$ ipython --no-banner

In [1]: import numpy as np

In [2]: import numpy.linalg as la

In [3]: np.set_printoptions(precision=1, suppress=True, linewidth=200)

In [4]: arr = np.loadtxt("block10.csv", delimiter=",")

In [5]: arr.round(1) + 0
Out[5]: 
array([[ 1.7,  4.4, -3.6, -8.1],
       [ 2.7, -7. ,  1.9,  6.3],
       [-7.7,  5.7,  2.4,  1.7],
       [-7.7,  5.9,  2.3,  1.4],
       [-7.6,  3.6,  3.4,  4.3],
       [-5.5,  7.5, -0.1, -3.5],
       [ 5.7, -7.5,  0. ,  3.3],
       [ 5.9, -7.5, -0.2,  2.9],
       [ 7.7, -4.3, -3.1, -3.5],
       [ 3.7, -7.4,  1.3,  5.5],
       [ 1.6, -6.6,  2.4,  7. ]])

In [6]: # looks like rank 2

In [7]: cent = arr[[10, 0]].astype(float)

In [8]: for _ in range(4):
   ...:     labels = la.norm(arr[:, None] - cent, axis=-1).argmin(axis=1)
   ...:     cent = np.array([arr[labels == j].mean(axis=0) for j in range(2)])
   ...: 

In [9]: labels
Out[9]: array([1, 0, 1, 1, 1, 1, 0, 0, 0, 0, 0])

In [10]: cent[1] - cent[0]
Out[10]: array([-9.9, 12.1,  0.5, -4.4])

In [11]: np.abs(cent[1] - cent[0]).argmax()
Out[11]: np.int64(1)

In [12]: np.bincount(labels)
Out[12]: array([6, 5])

In [13]: Xc = arr - arr.mean(axis=0)

In [14]: V = la.svd(Xc)[2][:2]

In [15]: A2 = Xc - Xc @ V.T @ V

In [16]: np.round(np.cov(Xc @ V.T, rowvar=False), 1) + 0
Out[16]: 
array([[75.2,  0. ],
       [ 0. , 30.1]])

In [17]: round(float(la.norm(A2) / la.norm(Xc)), 1)
Out[17]: 0.0

In [18]: W0 = np.loadtxt("m.csv", delimiter=",")

In [19]: W0
Out[19]: 
array([[ 0.9,  0. , -0.5],
       [ 0. ,  1. ,  0. ],
       [ 0.5,  0. ,  0.9]])

In [20]: def softmax(z):
    ...:     e = np.exp(z - z.max(axis=-1, keepdims=True))
    ...:     return e / e.sum(axis=-1, keepdims=True)
    ...: 

In [21]: softmax(W0[2])
Out[21]: array([0.3, 0.2, 0.5])

In [22]: np.round(softmax(10 * W0[2]), 1) + 0
Out[22]: array([0., 0., 1.])

In [23]: scores = W0 @ W0.T / np.sqrt(3)

In [24]: softmax(scores)[2] @ W0
Out[24]: array([0.5, 0.3, 0.3])

In [25]: rng = np.random.default_rng(3334)

In [26]: labels = rng.permutation(3)

In [27]: labels
Out[27]: array([0, 1, 2])

In [28]: A2 = W0[labels][:, labels]

In [29]: round(float(np.trace(A2)), 1)
Out[29]: 2.7

In [30]: np.allclose(A2, W0)
Out[30]: True

In [31]: x = np.array([-2, -1, 4])

In [32]: h = np.maximum(W0 @ x, 0)

In [33]: np.maximum(W0 @ x, 0) - np.maximum(-W0 @ x, 0)
Out[33]: array([-3.7, -1. ,  2.5])

In [34]: h
Out[34]: array([0. , 0. , 2.5])

In [35]: np.flatnonzero(h > 1e-9)
Out[35]: array([2])

In [36]: np.maximum(W0 @ (3 * x), 0)
Out[36]: array([0. , 0. , 7.4])

In [37]: G = W0.T @ W0

In [38]: la.eigvalsh(G)[::-1]
Out[38]: array([1., 1., 1.])

In [39]: G.round(1) + 0
Out[39]: 
array([[1., 0., 0.],
       [0., 1., 0.],
       [0., 0., 1.]])

In [40]: O, Rm = la.qr(W0)

In [41]: O @ Rm
Out[41]: 
array([[ 0.9,  0. , -0.5],
       [ 0. ,  1. ,  0. ],
       [ 0.5,  0. ,  0.9]])

In [42]: np.abs(np.diag(Rm))
Out[42]: array([1., 1., 1.])

In [43]: O.shape, Rm.shape
Out[43]: ((3, 3), (3, 3))

In [44]: O
Out[44]: 
array([[-0.9,  0. , -0.5],
       [-0. ,  1. ,  0. ],
       [-0.5, -0. ,  0.9]])

In [45]: X = rng.normal(size=(18, 5))

In [46]: X = 3 * X / la.norm(X, axis=1, keepdims=True)

In [47]: X.round(1) + 0
Out[47]: 
array([[-0.8,  0.2,  2.1,  1.9, -0.6],
       [ 0.1, -1.9,  1.9, -1.2, -0.8],
       [-1. , -1.5,  2.1,  0.7,  0.9],
       [-0.9,  2. ,  0.7, -0.9, -1.6],
       [ 2.2, -0.1,  0.4, -0.5, -2. ],
       [-0.5, -1.7, -0.8, -0.3,  2.3],
       [-0.7, -1.2, -0.9,  2.3, -1. ],
       [-2.8,  0.2,  0.1, -1.1,  0.5],
       [-1.9,  2.2,  0.5,  0.1,  0.7],
       [ 2.3, -0.3, -1.7,  0.6,  0. ],
       [-1.4, -0.5, -1.3,  2.3, -0.2],
       [-2.3,  0.5,  1.3,  1.1,  0.9],
       [-1. , -1.8, -1.1,  1.8,  0.1],
       [-0.7,  1.7,  0.5, -0.5, -2.3],
       [ 2.1, -0.5,  0.3,  1.6,  1.2],
       [-1.8,  0.7,  2.2,  0.3, -0.7],
       [-1.1,  2.4,  1. ,  0.7,  0.5],
       [ 1. ,  1.1,  2.5, -0.2,  0.5]])

In [48]: theta = np.radians(15)

In [49]: Rm = np.eye(5)

In [50]: Rm[3, 3] = Rm[1, 1] = np.cos(theta)

In [51]: Rm[3, 1], Rm[1, 3] = -np.sin(theta), np.sin(theta)

In [52]: Rm
Out[52]: 
array([[ 1. ,  0. ,  0. ,  0. ,  0. ],
       [ 0. ,  1. ,  0. ,  0.3,  0. ],
       [ 0. ,  0. ,  1. ,  0. ,  0. ],
       [ 0. , -0.3,  0. ,  1. ,  0. ],
       [ 0. ,  0. ,  0. ,  0. ,  1. ]])

In [53]: A2 = X @ Rm.T

In [54]: round(la.det(Rm), 1), round(np.trace(Rm), 1)
Out[54]: (np.float64(1.0), np.float64(4.9))

In [55]: np.allclose(la.norm(X, axis=1), la.norm(A2, axis=1))
Out[55]: True

In [56]: np.allclose(X @ X.T, A2 @ A2.T)
Out[56]: True

In [57]: la.svd(X, compute_uv=False), la.svd(A2, compute_uv=False)
Out[57]: (array([7.5, 6.4, 5. , 4.6, 4.2]), array([7.5, 6.4, 5. , 4.6, 4.2]))

In [58]: x = np.array([2, 0, 2, 3, 3])

In [59]: rhs = X @ x

In [60]: rhs
Out[60]: array([ 6.5, -1.9,  7.1, -8. , -2.4,  3.3,  0.6, -6.9, -0.3,  3. ,  0.9,  4.1,  1.3, -8.7, 13.3, -0.3,  3.6,  8.2])

In [61]: np.round(la.pinv(X) @ X, 1) + 0
Out[61]: 
array([[1., 0., 0., 0., 0.],
       [0., 1., 0., 0., 0.],
       [0., 0., 1., 0., 0.],
       [0., 0., 0., 1., 0.],
       [0., 0., 0., 0., 1.]])

In [62]: rhs = rhs + 0.3 * rng.normal(size=18)

In [63]: rhs
Out[63]: array([ 6.6, -1.8,  7.3, -8.5, -1.8,  3.2,  0.1, -6.8, -0.8,  3.4, -0.1,  4.5,  1.6, -8.9, 13.2, -0.4,  3.5,  8.6])

In [64]: beta, *_ = la.lstsq(X, rhs)

In [65]: np.round(X.T @ (rhs - X @ beta), 1) + 0
Out[65]: array([0., 0., 0., 0., 0.])

In [66]: beta.round()
Out[66]: array([ 2., -0.,  2.,  3.,  3.])
